In [1]: import numpy as np

In [2]: from numpy import linalg as LA

In [3]: np.set_printoptions(precision=4, suppress=True, linewidth=200)

In [4]: def tidy(a):
   ...:     return np.round(a, 4) + 0
   ...: 

In [5]: F = np.load("case11.npy")

In [6]: F
Out[6]: 
array([[ 1,  3,  1,  1,  0],
       [ 1,  4,  4,  1,  2],
       [ 1,  7,  6,  3,  4],
       [ 3,  9,  6,  6,  6],
       [ 5, 10,  7,  9,  9],
       [ 6, 11,  9, 11, 10],
       [ 9, 11,  9, 14, 10],
       [10, 13, 10, 14, 13],
       [10, 14, 12, 15, 14],
       [12, 15, 15, 17, 16],
       [13, 17, 18, 18, 16],
       [14, 17, 19, 20, 18],
       [14, 18, 20, 20, 19],
       [17, 18, 21, 23, 19],
       [18, 19, 22, 26, 21],
       [18, 20, 25, 28, 24],
       [19, 21, 28, 29, 24],
       [20, 24, 29, 30, 24],
       [21, 27, 32, 32, 25]])

In [7]: Xc = (F - F.mean(axis=0)) / F.std(axis=0)

In [8]: np.argwhere(np.abs(Xc) > 2)
Out[8]: array([], shape=(0, 2), dtype=int64)

In [9]: tidy(Xc.std(axis=0))
Out[9]: array([1., 1., 1., 1., 1.])

In [10]: beta = LA.lstsq(np.delete(Xc, 1, axis=1), Xc[:, 1])[0]

In [11]: tidy(1 - np.var(Xc[:, 1] - np.delete(Xc, 1, axis=1) @ beta))
Out[11]: np.float64(0.9739)

In [12]: tidy(beta)
Out[12]: array([-0.1832,  0.4379,  0.3486,  0.3896])

In [13]: C = F[[17, 8]].astype(float)

In [14]: for _ in range(7):
    ...:     idx = LA.norm(F[:, None] - C, axis=-1).argmin(axis=1)
    ...:     C = np.array([F[idx == j].mean(axis=0) for j in range(2)])
    ...: 

In [15]: idx
Out[15]: array([1, 1, 1, 1, 1, 1, 1, 1, 1, 0, 0, 0, 0, 0, 0, 0, 0, 0, 0])

In [16]: np.abs(C[1] - C[0]).argmax()
Out[16]: np.int64(3)

In [17]: np.bincount(idx)
Out[17]: array([10,  9])

In [18]: d = LA.norm(F[:, None] - F[None], axis=-1)

In [19]: (d + 1e9 * np.eye(19)).round(6).argmin(axis=1)
Out[19]: array([ 1,  0,  1,  2,  5,  4,  7,  8,  7, 10, 11, 12, 11, 14, 13, 16, 15, 16, 17])

In [20]: d.shape
Out[20]: (19, 19)

In [21]: tidy(d[:5, :5])
Out[21]: 
array([[ 0.    ,  3.7417,  7.8102, 11.225 , 15.6844],
       [ 3.7417,  0.    ,  4.5826,  8.6023, 13.1909],
       [ 7.8102,  4.5826,  0.    ,  4.5826,  9.3274],
       [11.225 ,  8.6023,  4.5826,  0.    ,  4.899 ],
       [15.6844, 13.1909,  9.3274,  4.899 ,  0.    ]])

In [22]: Xc = F - F.mean(axis=0)

In [23]: U, sv, vt = LA.svd(Xc, full_matrices=False)

In [24]: (np.sign(U[:, 0]) == np.sign(U[0, 0])).astype(int)
Out[24]: array([1, 1, 1, 1, 1, 1, 1, 1, 1, 0, 0, 0, 0, 0, 0, 0, 0, 0, 0])

In [25]: LA.matrix_rank(Xc)
Out[25]: np.int64(5)

In [26]: np.abs(U[:, 0]).argmax()
Out[26]: np.int64(0)

In [27]: tidy(vt[0] * np.sign(vt[0, np.abs(vt[0]).argmax()]))
Out[27]: array([0.3734, 0.3539, 0.5054, 0.5431, 0.43  ])

In [28]: tidy(sv ** 2 / (sv ** 2).sum())
Out[28]: array([0.9844, 0.0087, 0.0036, 0.0022, 0.0011])

In [29]: A = np.load("data.npy")

In [30]: A
Out[30]: 
array([[ 1.4, 32. , -1.1,  0.8,  1.8, -0.9,  0. ],
       [ 1. , 20. ,  0. , -0.1,  1.1,  0. ,  1. ],
       [-1.8, 32. ,  0.1,  1.2, -0.3,  0.1,  0.6]])

In [31]: x0 = np.array([-1, 1, -2, 2, -3, -2, 3])

In [32]: A @ np.eye(7)[5]
Out[32]: array([-0.9,  0. ,  0.1])

In [33]: (A @ x0).argmax()
Out[33]: np.int64(2)

In [34]: LA.norm(A @ x0) <= LA.norm(A, 2) * LA.norm(x0) + 1e-9
Out[34]: np.True_

In [35]: np.sign((A @ x0).round(6))
Out[35]: array([1., 1., 1.])

In [36]: tidy(A * x0)
Out[36]: 
array([[-1.4, 32. ,  2.2,  1.6, -5.4,  1.8,  0. ],
       [-1. , 20. ,  0. , -0.2, -3.3,  0. ,  3. ],
       [ 1.8, 32. , -0.2,  2.4,  0.9, -0.2,  1.8]])

In [37]: tidy(A @ np.ones(7))
Out[37]: array([34. , 23. , 31.9])

In [38]: tidy(A @ (2 * x0))
Out[38]: array([61.6, 37. , 77. ])

In [39]: np.argsort(-LA.norm(A, axis=0).round(6), kind="stable")[:3]
Out[39]: array([1, 0, 4])

In [40]: tidy(LA.norm(A, 1)), tidy(LA.norm(A, np.inf))
Out[40]: (np.float64(84.0), np.float64(38.0))

In [41]: tidy(LA.norm(A, 2))
Out[41]: np.float64(49.5269)

In [42]: tidy(LA.norm(A, axis=1))
Out[42]: array([32.1226, 20.0803, 32.0804])

In [43]: tidy(LA.norm(A, "nuc"))
Out[43]: np.float64(53.897)

In [44]: tidy(LA.norm(A) ** 2 / LA.norm(A, 2) ** 2)
Out[44]: np.float64(1.0046)

In [45]: LA.norm(A, axis=1).argmax()
Out[45]: np.int64(0)

In [46]: tidy(LA.norm(A[1] - A[2]))
Out[46]: np.float64(12.4768)
